% python3 -q
>>> import numpy as np
>>> from numpy import linalg as LA
>>> np.set_printoptions(precision=3, suppress=True, linewidth=140, sign=" ")
>>> X = np.load("out6.npy")
>>> X
array([[-0.245,  0.721,  0.358,  0.375, -0.094, -0.219],
       [-0.552,  0.073, -0.476, -0.448, -0.087,  0.05 ],
       [ 0.245,  0.596, -0.501, -0.101, -0.292,  0.189],
       [-0.123,  0.059,  0.512, -0.674, -0.34 , -0.251],
       [ 0.736,  0.059, -0.045, -0.233, -0.134, -0.275],
       [-0.123, -0.325, -0.219,  0.368, -0.717, -0.423],
       [-0.061,  0.084, -0.286, -0.059,  0.501, -0.772]])
>>> M2 = X / LA.norm(X, axis=1, keepdims=True)
>>> gram = M2 @ M2.T
>>> LA.norm(M2, axis=1)
array([ 1.,  1.,  1.,  1.,  1.,  1.,  1.])
>>> round(np.degrees(np.arccos(np.clip(gram[2, 1], -1, 1))), 3)
np.float64(72.939)
>>> print(gram[2])
[ 0.162  0.293  1.    -0.155  0.334 -0.025 -0.124]
>>> print((gram - 2 * np.eye(7)).round(6).argmax(axis=1))
[ 2  2  4  4  2  4  4]
>>> print((np.abs(gram) > 0.9).astype(int))
[[ 1  0  0  0  0  0  0]
 [ 0  1  0  0  0  0  0]
 [ 0  0  1  0  0  0  0]
 [ 0  0  0  1  0  0  0]
 [ 0  0  0  0  1  0  0]
 [ 0  0  0  0  0  1  0]
 [ 0  0  0  0  0  0  1]]
>>> print(np.argwhere(np.triu(np.abs(gram) > 0.95, 1)))
[]
>>> W0 = np.loadtxt("w.csv", delimiter=",")
>>> W0
array([[ 1.,  1., -1., -1., -1., -1.,  1.,  1.],
       [ 1., -1., -1.,  1., -1.,  1.,  1., -1.],
       [ 1.,  1., -1., -1.,  1.,  1., -1., -1.]])
>>> t3 = np.stack([W0, -3 * W0, W0[::-1]])
>>> LA.matrix_rank(t3.reshape(3, -1))
np.int64(2)
>>> print(LA.norm(t3, axis=(1, 2)))
[  4.899  14.697   4.899]
>>> t3.sum(axis=0)
array([[-1., -1.,  1.,  1.,  3.,  3., -3., -3.],
       [-1.,  1.,  1., -1.,  1., -1., -1.,  1.],
       [-1., -1.,  1.,  1., -3., -3.,  3.,  3.]])
>>> print(LA.matrix_rank(t3))
[ 3  3  3]
